$ ipython --no-banner

In [1]: import numpy as np

In [2]: from numpy import linalg as LA

In [3]: np.set_printoptions(precision=2, suppress=True, linewidth=120, sign=" ")

In [4]: X = np.load("dump.npy")

In [5]: print(X)
[[ 1.    0.    0.  ]
 [ 0.25  0.5   0.25]
 [ 0.33  0.33  0.33]]

In [6]: # row-stochastic, so 1 is an eigenvalue

In [7]: vals, vecs = LA.eig(X)

In [8]: print(np.sort(LA.eigvals(LA.inv(X))))
[ 1.    1.39  8.61]

In [9]: print(np.round(X @ vecs[:, 0] - vals[0] * vecs[:, 0], 2) + 0)
[ 0.  0.  0.]

In [10]: print(vals)
[ 0.12  0.72  1.  ]

In [11]: m1 = np.load("data.npy")

In [12]: print(m1)
[[ 1  1  0  0]
 [ 0  0  0  0]
 [ 0  0  1  1]
 [ 0  0  0  0]]

In [13]: # row 3 repeats row 1

In [14]: Uu, sv, Vh = LA.svd(m1)

In [15]: print(np.argmax(sv[:-1] / (sv[1:] + 1e-6)) + 1)
2

In [16]: out = Uu[:, :2] @ np.diag(sv[:2]) @ Vh[:2]

In [17]: print(LA.matrix_rank(m1, rtol=0.05))
2

In [18]: print(round(float(LA.norm(m1 - out) / LA.norm(m1)), 2))
0.0

In [19]: print(round(float(np.abs(m1 - out).max()), 2))
0.0

In [20]: blk = np.stack([m1, 4 * m1, m1[::-1]])

In [21]: print(blk.sum(axis=0))
[[ 5  5  0  0]
 [ 0  0  1  1]
 [ 0  0  5  5]
 [ 1  1  0  0]]

In [22]: print(LA.matrix_rank(blk.reshape(3, -1)))
2

In [23]: print(LA.matrix_rank(blk))
[ 2  2  2]

In [24]: print(blk.shape)
(3, 4, 4)

In [25]: E = np.load("block2.npy")

In [26]: print(E)
[[ 64  32  40   8]
 [ 32  16  20   4]
 [ 40  20  25   5]
 [  8   4   5   1]]

In [27]: Uu, sv, Vh = LA.svd(E)

In [28]: print(np.argmax(sv[:-1] / (sv[1:] + 1e-6)) + 1)
1

In [29]: out = Uu[:, :1] @ np.diag(sv[:1]) @ Vh[:1]

In [30]: print(round(LA.norm(E - out) / LA.norm(E), 2))
0.0

In [31]: print(np.round(LA.norm(E - out, 2), 2), round(sv[1], 2))
0.0 0.0

In [32]: print(round(np.abs(E - out).max(), 2))
0.0

In [33]: print(LA.matrix_rank(out))
1

In [34]: P = np.triu(np.array([[3, 3, 0], [2, 3, 1], [2, 3, 3]]), 1) + np.eye(3)

In [35]: out = P @ X @ LA.inv(P)

In [36]: print(out)
[[ 1.75 -3.75  4.5 ]
 [ 0.58 -0.92  1.5 ]
 [ 0.33 -0.67  1.  ]]

In [37]: print(P @ X - X @ P)
[[ 0.75 -1.5   0.75]
 [ 0.33 -0.42 -0.17]
 [ 0.   -1.   -0.33]]

In [38]: print(np.round(np.trace(out), 2), round(float(np.trace(X)), 2))
1.83 1.83

In [39]: print(LA.matrix_rank(out))
3

In [40]: print(round(float(LA.det(out)), 2))
0.08

In [41]: q = out.astype(float).copy()

In [42]: for j in range(3):
    ...:     q[:, j] -= q[:, :j] @ (q[:, :j].T @ q[:, j])
    ...:     q[:, j] /= LA.norm(q[:, j])
    ...: 

In [43]: print(np.round(q.T @ q, 2) + 0)
[[ 1.  0.  0.]
 [ 0.  1.  0.]
 [ 0.  0.  1.]]

In [44]: print(q)
[[ 0.93 -0.33 -0.14]
 [ 0.31  0.94 -0.14]
 [ 0.18  0.09  0.98]]

In [45]: rng = np.random.default_rng(183)

In [46]: labels = rng.permutation(3)

In [47]: out = q[:, labels] * rng.choice([-1, 1], 3)

In [48]: print(out)
[[-0.14  0.93  0.33]
 [-0.14  0.31 -0.94]
 [ 0.98  0.18 -0.09]]

In [49]: Uu, _, Vh = LA.svd(q.T @ out)

In [50]: print(labels)
[ 2  0  1]

In [51]: print(np.round(LA.lstsq(q, out)[0], 2) + 0)
[[ 0.  1.  0.]
 [ 0.  0. -1.]
 [ 1.  0.  0.]]

In [52]: print(np.round(Uu @ Vh, 2) + 0)
[[ 0.  1.  0.]
 [ 0.  0. -1.]
 [ 1.  0.  0.]]

In [53]: print(np.unravel_index(np.abs(out).argmax(), out.shape))
(np.int64(2), np.int64(0))

In [54]: print(out.sum(axis=0))
[ 0.7   1.42 -0.7 ]

In [55]: print(np.round(np.diff(out, axis=0), 2) + 0)
[[ 0.   -0.62 -1.27]
 [ 1.12 -0.13  0.85]]

In [56]: out[3]
IndexError: index 3 is out of bounds for axis 0 with size 3


In [57]: print(np.count_nonzero(out))
9

In [58]: print(out.mean(axis=0))
[ 0.23  0.47 -0.23]

In [59]: data = np.loadtxt("test15.csv", delimiter=",")

In [60]: print(data)
[[  1.5   0.3  -0.5]
 [ -0.3  -0.6  -0.6]
 [ -0.4   0.4   0.2]
 [ -1.8  -1.2  -0.9]
 [  0.2   0.9  -0.4]
 [ -0.5  -0.3   1.4]
 [  0.2   1.1  -1. ]
 [ -0.1   1.5   0.5]
 [ -0.9   0.    1.2]
 [  2.1  -1.2  -0.2]
 [ -9.  -23.    2. ]
 [  0.5   1.2  -1.1]
 [ -1.4  -0.6  -0.7]
 [ -1.4  -1.2   0.9]
 [  0.3  -1.6   0.3]
 [  0.4  -0.3   1.1]
 [  0.1   0.2  -0.1]
 [  0.4  -0.4   1.1]
 [ -1.    0.1  -0.5]
 [ -1.6  -0.6  -1.2]
 [  0.   -2.5  -1.2]
 [  0.5   1.4   0. ]]

In [61]: print(round(LA.det(E), 2))
0.0

In [62]: LA.determinant(E)
AttributeError: module 'numpy.linalg' has no attribute 'determinant'


In [63]: out = np.c_[data[:, :1] @ np.array([[-3]]), np.array([0, 1, 3, 0, 0, 2, 2, 2, 1, 1, 3, 1, 3, 3, 2, 0, 0, 3, 0, 0, 2, 3])]

In [64]: print(out)
[[-4.5  0. ]
 [ 0.9  1. ]
 [ 1.2  3. ]
 [ 5.4  0. ]
 [-0.6  0. ]
 [ 1.5  2. ]
 [-0.6  2. ]
 [ 0.3  2. ]
 [ 2.7  1. ]
 [-6.3  1. ]
 [27.   3. ]
 [-1.5  1. ]
 [ 4.2  3. ]
 [ 4.2  3. ]
 [-0.9  2. ]
 [-1.2  0. ]
 [-0.3  0. ]
 [-1.2  3. ]
 [ 3.   0. ]
 [ 4.8  0. ]
 [ 0.   2. ]
 [-1.5  3. ]]

In [65]: print(LA.matrix_rank(np.c_[data, out]))
4

In [66]: print(LA.matrix_rank(out))
2

In [67]: print(np.round(LA.norm(out - data @ LA.lstsq(data, out)[0], axis=0), 2) + 0)
[ 0.    8.13]

In [68]: x0 = np.array([-6, -1])

In [69]: h1 = np.maximum(out @ x0, 0)

In [70]: print(np.maximum(out @ (3 * x0), 0))
[  81.     0.     0.     0.    10.8    0.     4.8    0.     0.   110.4    0.    24.     0.     0.    10.2   21.6    5.4
   12.6    0.     0.     0.    18. ]

In [71]: print(np.maximum(out @ x0, 0) - np.maximum(-out @ x0, 0))
[  27.    -6.4  -10.2  -32.4    3.6  -11.     1.6   -3.8  -17.2   36.8 -165.     8.   -28.2  -28.2    3.4    7.2    1.8
    4.2  -18.   -28.8   -2.     6. ]

In [72]: print(np.flatnonzero(h1 > 1e-9))
[  0   4   6   9  11  14  15  16  17  21]

In [73]: print(np.tanh(out @ x0))
[ 1.   -1.   -1.   -1.    1.   -1.    0.92 -1.   -1.    1.   -1.    1.   -1.   -1.    1.    1.    0.95  1.   -1.
 -1.   -0.96  1.  ]

In [74]: print(out * (h1 > 1e-9)[:, None])
[[-4.5  0. ]
 [ 0.   0. ]
 [ 0.   0. ]
 [ 0.   0. ]
 [-0.6  0. ]
 [ 0.   0. ]
 [-0.6  2. ]
 [ 0.   0. ]
 [ 0.   0. ]
 [-6.3  1. ]
 [ 0.   0. ]
 [-1.5  1. ]
 [ 0.   0. ]
 [ 0.   0. ]
 [-0.9  2. ]
 [-1.2  0. ]
 [-0.3  0. ]
 [-1.2  3. ]
 [ 0.   0. ]
 [ 0.   0. ]
 [ 0.   0. ]
 [-1.5  3. ]]

In [75]: W = np.array([[1, 2, -2, 1, -3], [-1, 0, 1, -1, 3], [3, 2, 1, 1, 2]])

In [76]: c = np.array([-1, -2, 0, 2, 3])

In [77]: H = np.maximum(data @ W + c, 0)

In [78]: print((H > 0).mean(axis=0))
[ 0.36  0.14  0.5   0.95  0.77]

In [79]: print((H > 0).astype(int))
[[ 0  0  0  1  0]
 [ 0  0  0  1  1]
 [ 0  0  1  1  1]
 [ 0  0  1  1  1]
 [ 0  0  1  1  1]
 [ 1  0  1  1  1]
 [ 0  0  0  1  1]
 [ 0  0  1  1  1]
 [ 1  0  1  1  1]
 [ 1  1  0  1  0]
 [ 1  0  0  1  0]
 [ 0  0  0  1  1]
 [ 0  0  1  1  1]
 [ 1  0  1  1  1]
 [ 1  0  0  1  0]
 [ 1  1  0  1  1]
 [ 0  0  0  1  1]
 [ 1  1  0  1  1]
 [ 0  0  1  1  1]
 [ 0  0  1  0  1]
 [ 0  0  0  1  0]
 [ 0  0  1  1  1]]

In [80]: Z = np.array([[1, 3], [-3, 3], [1, -3], [-3, -3], [-3, -3]])

In [81]: print(W @ Z)
[[ -1  21]
 [ -6 -12]
 [-11   3]]

In [82]: J = np.load("m.npy")

In [83]: print(J)
[[ 2.78  2.92 -4.76]
 [-1.71  2.54 10.4 ]
 [ 5.72  1.88 -2.4 ]
 [ 5.16  2.64 -3.38]
 [-3.84  0.38  7.62]
 [-3.04  1.76  7.82]
 [ 5.87  2.81 -0.6 ]
 [ 5.59  3.32 -3.05]
 [-3.02  2.56  8.1 ]
 [ 3.44  1.24 -0.64]
 [-1.36  0.16  8.02]
 [-2.68  4.06  6.77]
 [ 4.62  1.94 -1.23]]

In [84]: Ac = J - J.mean(axis=0)

In [85]: vecs = LA.svd(Ac)[2][:2]

In [86]: out = Ac - Ac @ vecs.T @ vecs

In [87]: print(np.diag(vecs.T @ vecs))
[ 0.99  0.02  0.99]

In [88]: print(round(LA.norm(out) / LA.norm(Ac), 2))
0.15

In [89]: print((Ac @ vecs.T).std(axis=0))
[ 6.44  1.29]

In [90]: print(np.round(np.cov(Ac @ vecs.T, rowvar=False), 2) + 0)
[[ 44.95   0.  ]
 [  0.     1.81]]

In [91]: print(out.std(axis=0))
[ 0.1   1.01  0.12]

In [92]: print(LA.norm(out, axis=1).round(6).argmax())
11

In [93]: Ac = (J - J.mean(axis=0)) / J.std(axis=0)

In [94]: print(Ac.std(axis=0))
[ 1.  1.  1.]

In [95]: c = LA.lstsq(np.delete(Ac, 1, axis=1), Ac[:, 1])[0]

In [96]: print(np.abs(c).argmax())
1

In [97]: F = np.load("run16.npy")

In [98]: print(F)
[[ 1.    0.7   0.49]
 [ 0.7   1.    0.7 ]
 [ 0.49  0.7   1.  ]]

In [99]: Lm = LA.cholesky(F)

In [100]: print(LA.eigvalsh(F).min() > 0)
True

In [101]: print(Lm)
[[ 1.    0.    0.  ]
 [ 0.7   0.71  0.  ]
 [ 0.49  0.5   0.71]]

In [102]: print(F / np.sqrt(np.outer(np.diag(F), np.diag(F))))
[[ 1.    0.7   0.49]
 [ 0.7   1.    0.7 ]
 [ 0.49  0.7   1.  ]]

In [103]: q, vecs = LA.qr(Lm[:, :2])[0], LA.qr(Lm[:, 2:])[0]

In [104]: sv = LA.svd(q.T @ vecs, compute_uv=False)

In [105]: print((sv > 0.9).sum())
0

In [106]: print(np.round(LA.norm(q @ q.T - vecs @ vecs.T, 2), 2))
1.0

In [107]: x0 = np.array([-1, 4, -3])

In [108]: print(F @ x0)
[ 0.33  1.2  -0.69]

In [109]: print(F @ np.ones(3))
[ 2.19  2.4   2.19]

In [110]: print((F * x0).sum(axis=1))
[ 0.33  1.2  -0.69]

In [111]: print(np.sign((F @ x0).round(6)))
[ 1.  1. -1.]

In [112]: print((F @ x0).argmax())
1

In [113]: out = LA.inv(F)

In [114]: print(np.allclose(out, F.T))
False

In [115]: print((np.abs(out) > 1e-9).astype(int))
[[ 1  1  0]
 [ 1  1  1]
 [ 0  1  1]]

In [116]: print(round(LA.det(F) * LA.det(out), 2))
1.0

In [117]: W0 = np.array([[-0.2, -0.2, -0.3, -1.4],
     ...:     [-1.2, 0.4, 0.5, 0.9],
     ...:     [-1.7, 0.2, 0.1, -0.5]])

In [118]: W0[0] = W0[1] + 0.05 * rng.normal(size=4)

In [119]: print(W0)
[[-1.13  0.38  0.4   0.8 ]
 [-1.2   0.4   0.5   0.9 ]
 [-1.7   0.2   0.1  -0.5 ]]

In [120]: Uu, sv, Vh = LA.svd(W0)

In [121]: print(sv)
[ 2.56  1.23  0.04]

In [122]: print(np.argmax(sv[:-1] / (sv[1:] + 1e-6)) + 1)
2

In [123]: out = Uu[:, :2] @ np.diag(sv[:2]) @ Vh[:2]

In [124]: print(np.round(LA.norm(W0 - out, 2), 2), round(float(sv[2]), 2))
0.04 0.04

In [125]: out = W0 + rng.integers(-2, 3, (3, 2)) @ rng.integers(-2, 3, (2, 4))

In [126]: print(out)
[[-0.13  1.38  0.4  -1.2 ]
 [-0.2   1.4  -3.5  -1.1 ]
 [ 0.3   2.2  -5.9  -4.5 ]]

In [127]: print(out - W0)
[[ 1.  1.  0. -2.]
 [ 1.  1. -4. -2.]
 [ 2.  2. -6. -4.]]

In [128]: print(np.round(LA.svd(out - W0, compute_uv=False), 2) + 0)
[ 9.17  2.    0.  ]

In [129]: print(np.abs(out - W0).sum(axis=1))
[  4.   8.  14.]

In [130]: out = np.array([[-6, -2, 9], [4, 3, 1], [-8, 7, 6]])

In [131]: Z = np.array([[-1]])

In [132]: feats = np.block([[out, np.zeros((3, 1))], [np.zeros((1, 3)), Z]])

In [133]: print(feats)
[[-6. -2.  9.  0.]
 [ 4.  3.  1.  0.]
 [-8.  7.  6.  0.]
 [ 0.  0.  0. -1.]]

In [134]: print(feats @ feats)
[[-44.  69.  -2.   0.]
 [-20.   8.  45.   0.]
 [ 28.  79. -29.   0.]
 [  0.   0.   0.   1.]]
